$ python -q
>>> import numpy as np
>>> np.set_printoptions(precision=3, suppress=True, linewidth=140)
>>> def rd(a):
...     return np.round(a, 3) + 0
... 
>>> J = np.loadtxt("arr.csv", delimiter=",")
>>> J
array([[ 1.245,  0.245,  0.758],
       [ 2.825,  0.554,  1.735],
       [ 0.384,  0.055,  0.226],
       [-1.584, -0.318, -0.974],
       [ 4.503,  0.906,  2.727],
       [ 4.769,  0.946,  2.862],
       [-3.85 , -0.777, -2.315],
       [-2.377, -0.495, -1.427],
       [ 4.58 ,  0.89 ,  2.744],
       [ 1.847,  0.384,  1.085],
       [ 1.726,  0.355,  1.043],
       [-2.156, -0.455, -1.329],
       [ 4.483,  0.89 ,  2.657],
       [ 0.153,  0.02 ,  0.072],
       [-1.309, -0.262, -0.799],
       [-5.282, -1.099, -3.177],
       [-1.885, -0.353, -1.148],
       [-3.189, -0.632, -1.901],
       [ 1.448,  0.303,  0.873],
       [ 0.691,  0.156,  0.411],
       [-4.639, -0.966, -2.767],
       [ 2.298,  0.491,  1.376],
       [ 0.118, -0.008,  0.064]])
>>> Uu, sig, vt = np.linalg.svd(J)
>>> rd(sig)
array([16.766,  0.091,  0.072])
>>> A2 = Uu[:, :1] @ np.diag(sig[:1]) @ vt[:1]
>>> rd(np.linalg.norm(J - A2) / np.linalg.norm(J))
np.float64(0.007)
>>> rd(np.linalg.norm(J - A2, 2)), rd(sig[1])
(np.float64(0.091), np.float64(0.091))
>>> cent = J[[0, 17]].astype(float)
>>> for _ in range(3):
...     labels = np.linalg.norm(J[:, None] - cent, axis=-1).argmin(axis=1)
...     cent = np.array([J[labels == j].mean(axis=0) for j in range(2)])
... 
>>> labels
array([0, 0, 0, 1, 0, 0, 1, 1, 0, 0, 0, 1, 0, 0, 1, 1, 1, 1, 0, 0, 1, 0, 0])
>>> rd(cent)
array([[ 2.219,  0.442,  1.331],
       [-2.919, -0.595, -1.76 ]])
>>> np.abs(cent[1] - cent[0]).argmax()
np.int64(0)
>>> r0, g = J[21], J[7]
>>> rd(r0 @ g)
np.float64(-7.669)
>>> pr = (r0 @ g) / (r0 @ r0) * r0
>>> np.linalg.matrix_rank(np.outer(r0, g))
np.int64(1)
>>> rd((g - pr) @ r0)
np.float64(0.0)
>>> Xc = J - J.mean(axis=0)
>>> Uu, sig, vt = np.linalg.svd(Xc, full_matrices=False)
>>> np.abs(vt[0]).argmax()
np.int64(0)
>>> rd(sig)
array([16.725,  0.088,  0.069])
>>> rd(np.abs(vt[-1]))
array([0.535, 0.303, 0.789])
>>> rd((sig ** 2).sum() ** 2 / (sig ** 4).sum())
np.float64(1.0)
>>> np.searchsorted(np.cumsum(sig ** 2) / (sig ** 2).sum(), 0.9) + 1
np.int64(1)
>>> np.linalg.matrix_rank(Xc)
np.int64(3)
>>> labels = J[:, 1] > np.median(J[:, 1])
>>> r0 = J[labels].mean(axis=0) - J[~labels].mean(axis=0)
>>> ((J - J.mean(axis=0)) @ r0 > 0).astype(int)
array([1, 1, 1, 0, 1, 1, 0, 0, 1, 1, 1, 0, 1, 0, 0, 0, 0, 0, 1, 1, 0, 1, 0])
>>> F = np.load("layer14.npy")
>>> F
array([[0, 0, 0, 1],
       [0, 0, 1, 0],
       [0, 1, 0, 0],
       [1, 0, 0, 0]])
>>> ev, V = np.linalg.eig(F)
>>> rd(np.sort(np.linalg.eigvals(np.linalg.inv(F))))
array([-1., -1.,  1.,  1.])
>>> np.prod(ev)
np.float64(1.0)
>>> mat = np.load("a.npy")
>>> rd(mat)
array([[-0.319, -8.179, -3.392,  1.086],
       [ 1.613, -8.433, -4.67 ,  2.166],
       [ 9.727, -9.388, -9.95 ,  6.76 ],
       [ 5.805, -6.095, -5.274,  5.956],
       [-2.671, -0.14 ,  3.96 ,  3.635],
       [ 1.23 , -4.412, -1.438,  3.937],
       [-1.286, -3.271,  0.833,  2.936],
       [-0.099, -4.479, -0.741,  3.074],
       [-0.637, -8.426, -3.398,  0.764],
       [ 4.215, -0.485, -0.172,  7.766],
       [-1.194, -1.515,  2.098,  3.871],
       [ 2.167, -3.767, -1.482,  4.846],
       [ 6.73 , -6.11 , -5.805,  6.526],
       [ 0.124, -4.264, -0.706,  3.32 ],
       [ 1.986, -6.835, -3.68 ,  3.199],
       [-1.379, -2.81 ,  1.231,  3.108],
       [ 7.539, -5.63 , -5.901,  7.272],
       [ 2.518, -5.264, -2.802,  4.317],
       [-5.334, -0.331,  5.315,  1.876],
       [-0.424, -8.144, -3.307,  1.038],
       [-3.925, -3.583,  2.083,  1.13 ]])
>>> cent = mat[[14, 12]].astype(float)
>>> for _ in range(6):
...     labels = np.linalg.norm(mat[:, None] - cent, axis=-1).argmin(axis=1)
...     cent = np.array([mat[labels == j].mean(axis=0) for j in range(2)])
... 
>>> labels
array([0, 0, 1, 1, 0, 0, 0, 0, 0, 1, 0, 0, 1, 0, 0, 0, 1, 0, 0, 0, 0])
>>> np.abs(cent[1] - cent[0]).argmax()
np.int64(0)
>>> rd(cent)
array([[-0.477, -4.616, -0.631,  2.769],
       [ 6.803, -5.542, -5.421,  6.856]])
>>> np.bincount(labels)
array([16,  5])
>>> A2 = np.array([[-2, 5, -3], [-3, 3, 2], [-3, 0, -2], [-1, -1, 0]])
>>> rd(A2.T @ cent.T)
array([[ 13.925,  12.425],
       [-19.001,  10.534],
       [ -6.539, -20.652]])
>>> rd(np.einsum("ij->j", cent))
array([  6.326, -10.158,  -6.052,   9.625])
>>> rd(np.einsum("ik,kj->ij", cent, A2))
array([[ 13.925, -19.001,  -6.539],
       [ 12.425,  10.534, -20.652]])
>>> np.linalg.matrix_rank(cent @ A2)
np.int64(2)
>>> np.vstack([cent, A2.T]).shape
(5, 4)
>>> rd(np.einsum("ij,ij->i", cent, cent))
array([ 29.598, 153.383])
>>> m1 = np.load("m.npy")
>>> rd(m1)
array([[ 1.   ,  0.   ,  0.   ,  0.   ,  0.   ,  0.   ,  0.   ],
       [ 0.   ,  1.   ,  0.   ,  0.   ,  0.   ,  0.   ,  0.   ],
       [ 0.   ,  0.   ,  1.   ,  0.   ,  0.   ,  0.   ,  0.   ],
       [ 0.   ,  0.   ,  0.   ,  1.   ,  0.   ,  0.   ,  0.   ],
       [ 0.   ,  0.   ,  0.   ,  0.   ,  0.966,  0.   , -0.259],
       [ 0.   ,  0.   ,  0.   ,  0.   ,  0.   ,  1.   ,  0.   ],
       [ 0.   ,  0.   ,  0.   ,  0.   ,  0.259,  0.   ,  0.966]])
>>> def softmax(z):
...     e = np.exp(z - z.max(axis=-1, keepdims=True))
...     return e / e.sum(axis=-1, keepdims=True)
... 
>>> rd(softmax(m1[6]))
array([0.112, 0.112, 0.112, 0.112, 0.145, 0.112, 0.294])
>>> rd(softmax(m1[6] + 5))
array([0.112, 0.112, 0.112, 0.112, 0.145, 0.112, 0.294])
>>> softmax(m1).sum(axis=1)
array([1., 1., 1., 1., 1., 1., 1.])
>>> scores = m1 @ m1.T / np.sqrt(7)
>>> softmax(scores).round(6).argmax(axis=1)
array([0, 1, 2, 3, 4, 5, 6])
>>> rd(softmax(scores + np.triu(np.full(scores.shape, -np.inf), 1)))
array([[1.   , 0.   , 0.   , 0.   , 0.   , 0.   , 0.   ],
       [0.407, 0.593, 0.   , 0.   , 0.   , 0.   , 0.   ],
       [0.289, 0.289, 0.422, 0.   , 0.   , 0.   , 0.   ],
       [0.224, 0.224, 0.224, 0.327, 0.   , 0.   , 0.   ],
       [0.183, 0.183, 0.183, 0.183, 0.267, 0.   , 0.   ],
       [0.155, 0.155, 0.155, 0.155, 0.155, 0.226, 0.   ],
       [0.134, 0.134, 0.134, 0.134, 0.134, 0.134, 0.196]])
